$ ipython --no-banner

In [1]: import numpy as np

In [2]: np.set_printoptions(precision=2, suppress=True, linewidth=200, floatmode="fixed")

In [3]: feats = np.load("dump.npy")

In [4]: feats
Out[4]: 
array([[ 0.00,  0.00,  0.00,  0.00,  5.00,  7.00],
       [ 0.00,  0.00,  0.00,  0.00,  2.00, -2.00],
       [ 0.00,  0.00,  0.00,  0.00,  6.00, -6.00],
       [ 0.00,  0.00,  0.00,  0.00, -8.00, -4.00],
       [ 5.00,  2.00,  6.00, -8.00,  0.00,  0.00],
       [ 7.00, -2.00, -6.00, -4.00,  0.00,  0.00]])

In [5]: # rank 4

In [6]: rng = np.random.default_rng(90644)

In [7]: M2 = feats + rng.integers(-2, 3, (6, 4)) @ rng.integers(-2, 3, (4, 6))

In [8]: M2
Out[8]: 
array([[ -1.00,  -2.00,  -4.00,  -3.00,   4.00,   2.00],
       [  1.00,  -1.00,  -5.00,  -6.00,  -3.00,  -3.00],
       [  2.00,   2.00,  -8.00,  -6.00,  -2.00, -10.00],
       [  7.00,   1.00,   0.00,   0.00, -12.00,   1.00],
       [  4.00,  -3.00,   8.00, -11.00,   2.00,   4.00],
       [  9.00,  -2.00,  -6.00,   0.00,   2.00,  -4.00]])

In [9]: print(np.round(np.linalg.svd(M2 - feats, compute_uv=False), 2) + 0)
[17.61 10.65  8.95  4.39  0.00  0.00]

In [10]: np.linalg.matrix_rank(M2 - feats, tol=1e-8)
Out[10]: np.int64(4)

In [11]: M2 - feats
Out[11]: 
array([[-1.00, -2.00, -4.00, -3.00, -1.00, -5.00],
       [ 1.00, -1.00, -5.00, -6.00, -5.00, -1.00],
       [ 2.00,  2.00, -8.00, -6.00, -8.00, -4.00],
       [ 7.00,  1.00,  0.00,  0.00, -4.00,  5.00],
       [-1.00, -5.00,  2.00, -3.00,  2.00,  4.00],
       [ 2.00,  0.00,  0.00,  4.00,  2.00, -4.00]])

In [12]: Uu, s, VT = np.linalg.svd(feats)

In [13]: vecs = VT[:(s > 1e-8).sum()]

In [14]: vec = feats[3] + -1 * feats[2] + rng.integers(2) * np.eye(6)[2]

In [15]: print(vec)
[  0.00   0.00   1.00   0.00 -14.00   2.00]

In [16]: np.allclose(vecs.T @ vecs @ vec, vec)
Out[16]: False

In [17]: np.diag(vecs.T @ vecs)
Out[17]: array([0.55, 0.09, 0.81, 0.55, 1.00, 1.00])

In [18]: np.round(feats @ np.linalg.pinv(feats) @ feats, 2) + 0
Out[18]: 
array([[ 0.00,  0.00,  0.00,  0.00,  5.00,  7.00],
       [ 0.00,  0.00,  0.00,  0.00,  2.00, -2.00],
       [ 0.00,  0.00,  0.00,  0.00,  6.00, -6.00],
       [ 0.00,  0.00,  0.00,  0.00, -8.00, -4.00],
       [ 5.00,  2.00,  6.00, -8.00,  0.00,  0.00],
       [ 7.00, -2.00, -6.00, -4.00,  0.00,  0.00]])

In [19]: np.round(np.trace(np.linalg.pinv(feats) @ feats), 2)
Out[19]: np.float64(4.0)

In [20]: np.abs(np.diag(np.linalg.qr(feats)[1])) > 1e-9
Out[20]: array([ True,  True, False, False,  True,  True])

In [21]: np.linalg.lstsq(feats[:-1].T, feats[-1])[2]
Out[21]: np.int32(3)

In [22]: print(np.allclose(feats[:-1].T @ np.linalg.lstsq(feats[:-1].T, feats[-1])[0], feats[-1]))
False

In [23]: E = np.load("m.npy")

In [24]: print(E)
[[ 0.90 -0.22  0.04 -0.19  0.06]
 [-0.22  0.52  0.08 -0.42  0.14]
 [ 0.04  0.08  0.99  0.07 -0.02]
 [-0.19 -0.42  0.07  0.63  0.12]
 [ 0.06  0.14 -0.02  0.12  0.96]]

In [25]: hat = np.triu(np.array([[-4, 1, -4, -3, -6],
    ...:     [7, 0, 4, 6, 2],
    ...:     [5, -1, -8, -1, -1],
    ...:     [-4, -9, 2, -1, 6],
    ...:     [-1, 3, 6, 6, 4]]), 1) + np.eye(5)

In [26]: M2 = hat @ E @ np.linalg.inv(hat)

In [27]: np.round(np.poly(M2), 2) + 0
Out[27]: array([ 1.00, -4.00,  6.00, -4.00,  1.00,  0.00])

In [28]: np.trace(M2), round(np.trace(E), 2)
Out[28]: (np.float64(4.0), np.float64(4.0))

In [29]: np.linalg.matrix_rank(M2)
Out[29]: np.int64(4)

In [30]: np.round(np.linalg.det(M2), 2)
Out[30]: np.float64(0.0)

In [31]: vec = np.array([2, -4, 7, -9, 0])

In [32]: E @ vec
Out[32]: array([ 4.65,  1.85,  6.00, -3.88, -1.64])

In [33]: round(float(np.trace(E)), 2)
Out[33]: 4.0

In [34]: E @ E @ vec
Out[34]: array([ 4.65,  1.85,  6.00, -3.88, -1.64])

In [35]: M2 = np.array([[3, -2], [-4, 3], [-4, 5], [0, 3], [3, -4], [-5, 0]])

In [36]: np.einsum("ij->j", feats)
Out[36]: array([ 12.00,   0.00,   0.00, -12.00,   5.00,  -5.00])

In [37]: np.linalg.matrix_rank(np.vstack([feats, M2.T]))
Out[37]: np.int64(6)

In [38]: np.round(np.trace(E), 2)
Out[38]: np.float64(4.0)

In [39]: round(np.linalg.det(E), 2)
Out[39]: np.float64(0.0)

In [40]: np.allclose(E, E.T)
Out[40]: True

In [41]: u = np.array([0, 3, 3, 3, 3, 0, 0])

In [42]: mat = 2 * np.eye(7) + np.outer(u, u)

In [43]: mat
Out[43]: 
array([[ 2.00,  0.00,  0.00,  0.00,  0.00,  0.00,  0.00],
       [ 0.00, 11.00,  9.00,  9.00,  9.00,  0.00,  0.00],
       [ 0.00,  9.00, 11.00,  9.00,  9.00,  0.00,  0.00],
       [ 0.00,  9.00,  9.00, 11.00,  9.00,  0.00,  0.00],
       [ 0.00,  9.00,  9.00,  9.00, 11.00,  0.00,  0.00],
       [ 0.00,  0.00,  0.00,  0.00,  0.00,  2.00,  0.00],
       [ 0.00,  0.00,  0.00,  0.00,  0.00,  0.00,  2.00]])

In [44]: vec = np.ones(7)

In [45]: for _ in range(6):
    ...:     vec = mat @ vec
    ...:     vec /= np.linalg.norm(vec)
    ...:     print(round(vec @ mat @ vec, 2))
    ...: 
37.93
38.0
38.0
38.0
38.0
38.0

In [46]: np.round(np.linalg.eigvalsh(mat)[-1], 2)
Out[46]: np.float64(38.0)

In [47]: (mat != 0).astype(int)
Out[47]: 
array([[1, 0, 0, 0, 0, 0, 0],
       [0, 1, 1, 1, 1, 0, 0],
       [0, 1, 1, 1, 1, 0, 0],
       [0, 1, 1, 1, 1, 0, 0],
       [0, 1, 1, 1, 1, 0, 0],
       [0, 0, 0, 0, 0, 1, 0],
       [0, 0, 0, 0, 0, 0, 1]])

In [48]: np.flatnonzero(np.linalg.matrix_power((mat != 0) + (mat.T != 0) + np.eye(7), 7)[3])
Out[48]: array([1, 2, 3, 4])

In [49]: mat @ mat
Out[49]: 
array([[  4.00,   0.00,   0.00,   0.00,   0.00,   0.00,   0.00],
       [  0.00, 364.00, 360.00, 360.00, 360.00,   0.00,   0.00],
       [  0.00, 360.00, 364.00, 360.00, 360.00,   0.00,   0.00],
       [  0.00, 360.00, 360.00, 364.00, 360.00,   0.00,   0.00],
       [  0.00, 360.00, 360.00, 360.00, 364.00,   0.00,   0.00],
       [  0.00,   0.00,   0.00,   0.00,   0.00,   4.00,   0.00],
       [  0.00,   0.00,   0.00,   0.00,   0.00,   0.00,   4.00]])

In [50]: u = np.array([-3, -4, 0, 2, -3, -1, -3])

In [51]: M2 = mat + np.outer(u, np.eye(7)[2])

In [52]: np.linalg.matrix_rank(M2 - mat)
Out[52]: np.int64(1)

In [53]: M2
Out[53]: 
array([[ 2.00,  0.00, -3.00,  0.00,  0.00,  0.00,  0.00],
       [ 0.00, 11.00,  5.00,  9.00,  9.00,  0.00,  0.00],
       [ 0.00,  9.00, 11.00,  9.00,  9.00,  0.00,  0.00],
       [ 0.00,  9.00, 11.00, 11.00,  9.00,  0.00,  0.00],
       [ 0.00,  9.00,  6.00,  9.00, 11.00,  0.00,  0.00],
       [ 0.00,  0.00, -1.00,  0.00,  0.00,  2.00,  0.00],
       [ 0.00,  0.00, -3.00,  0.00,  0.00,  0.00,  2.00]])

In [54]: np.linalg.matrix_rank(np.linalg.inv(M2) - np.linalg.inv(mat), tol=1e-8)
Out[54]: np.int64(1)

In [55]: m1 = np.load("w.npy")

In [56]: m1
Out[56]: 
array([[1.00, 0.00, 0.00, 0.00],
       [0.00, 0.40, 0.40, 0.20],
       [0.00, 0.00, 0.75, 0.25],
       [0.00, 0.00, 0.25, 0.75]])

In [57]: u, v = m1[0], m1[3]

In [58]: u @ v
Out[58]: np.float64(0.0)

In [59]: print(u @ u)
1.0

In [60]: p = (u @ v) / (u @ u) * u

In [61]: round(np.linalg.norm(u + v) ** 2 + np.linalg.norm(u - v) ** 2, 2)
Out[61]: np.float64(3.25)

In [62]: v - p
Out[62]: array([0.00, 0.00, 0.25, 0.75])

In [63]: p
Out[63]: array([0.00, 0.00, 0.00, 0.00])

In [64]: np.linalg.matrix_rank(np.outer(u, v))
Out[64]: np.int64(1)

In [65]: O, vecs = np.linalg.qr(m1[:, :1])[0], np.linalg.qr(m1[:, 1:])[0]

In [66]: s = np.linalg.svd(O.T @ vecs, compute_uv=False)

In [67]: print(s.round(2) + 0)
[0.00]

In [68]: round(np.linalg.norm(O @ O.T - vecs @ vecs.T, 2), 2)
Out[68]: np.float64(1.0)

In [69]: np.degrees(np.arccos(s.clip(0, 1)))
Out[69]: array([90.00])

In [70]: (s > 0.9).sum()
Out[70]: np.int64(0)

In [71]: w1 = np.array([[1, -5], [-5, 2], [2, 5], [-3, 4]])

In [72]: beta = np.array([4, 8])

In [73]: act = np.maximum(m1 @ w1 + beta, 0)

In [74]: (act > 0).mean(axis=0)
Out[74]: array([1.00, 1.00])

In [75]: (act > 0).astype(int)
Out[75]: 
array([[1, 1],
       [1, 1],
       [1, 1],
       [1, 1]])

In [76]: Z = np.array([[0, 0], [2, 9]])

In [77]: print(act @ Z)
[[  6.00  27.00]
 [ 23.20 104.40]
 [ 25.50 114.75]
 [ 24.50 110.25]]

In [78]: vec = np.array([3, 8, 7, 8])

In [79]: print((m1 @ vec).argmax())
3

In [80]: m1 @ (2 * vec)
Out[80]: array([ 6.00, 15.20, 14.50, 15.50])

In [81]: G = m1.T @ m1

In [82]: (m1 @ m1.T).shape
Out[82]: (4, 4)

In [83]: np.diag(G)
Out[83]: array([1.00, 0.16, 0.79, 0.67])

In [84]: G
Out[84]: 
array([[1.00, 0.00, 0.00, 0.00],
       [0.00, 0.16, 0.16, 0.08],
       [0.00, 0.16, 0.79, 0.46],
       [0.00, 0.08, 0.46, 0.67]])

In [85]: F = np.load("run13.npy")

In [86]: F
Out[86]: 
array([[ 1,  1, -1, -1,  1,  1, -1, -1],
       [ 1,  1,  1,  1,  1,  1,  1,  1],
       [ 1, -1, -1,  1, -1,  1,  1, -1]])

In [87]: print(np.round(np.linalg.norm(F[2] - F[1]), 2))
4.0

In [88]: print(round(np.linalg.norm(F[2], 1), 2), round(np.linalg.norm(F[2], np.inf), 2))
8.0 1.0

In [89]: np.round(np.linalg.norm(F, "nuc"), 2)
Out[89]: np.float64(8.49)

In [90]: round(np.linalg.norm(F) ** 2 / np.linalg.norm(F, 2) ** 2, 2)
Out[90]: np.float64(3.0)

In [91]: np.linalg.norm(F, axis=0)
Out[91]: array([1.73, 1.73, 1.73, 1.73, 1.73, 1.73, 1.73, 1.73])

In [92]: arr = np.cumsum(np.array([[-1, 0, 2, 0],
    ...:     [1, -3, -1, 0],
    ...:     [-1, -2, 2, -2],
    ...:     [3, 2, 2, 0],
    ...:     [3, -3, -2, -2],
    ...:     [-2, -2, 3, -3],
    ...:     [1, -3, -1, -2],
    ...:     [-2, -2, -2, 1],
    ...:     [1, 0, 3, 3],
    ...:     [-1, 3, 1, 2],
    ...:     [3, 0, -2, 3],
    ...:     [-1, 0, 1, 0],
    ...:     [-2, -1, -1, 3],
    ...:     [3, -2, 1, 1],
    ...:     [-2, 3, 3, -2],
    ...:     [2, 0, 1, 0],
    ...:     [-2, -3, 1, 3],
    ...:     [0, 0, -2, -2]]), axis=0)

In [93]: arr
Out[93]: 
array([[ -1,   0,   2,   0],
       [  0,  -3,   1,   0],
       [ -1,  -5,   3,  -2],
       [  2,  -3,   5,  -2],
       [  5,  -6,   3,  -4],
       [  3,  -8,   6,  -7],
       [  4, -11,   5,  -9],
       [  2, -13,   3,  -8],
       [  3, -13,   6,  -5],
       [  2, -10,   7,  -3],
       [  5, -10,   5,   0],
       [  4, -10,   6,   0],
       [  2, -11,   5,   3],
       [  5, -13,   6,   4],
       [  3, -10,   9,   2],
       [  5, -10,  10,   2],
       [  3, -13,  11,   5],
       [  3, -13,   9,   3]])

In [94]: hat = arr @ np.linalg.solve(arr.T @ arr, arr.T)

In [95]: np.linalg.matrix_rank(np.eye(18) - hat)
Out[95]: np.int64(14)
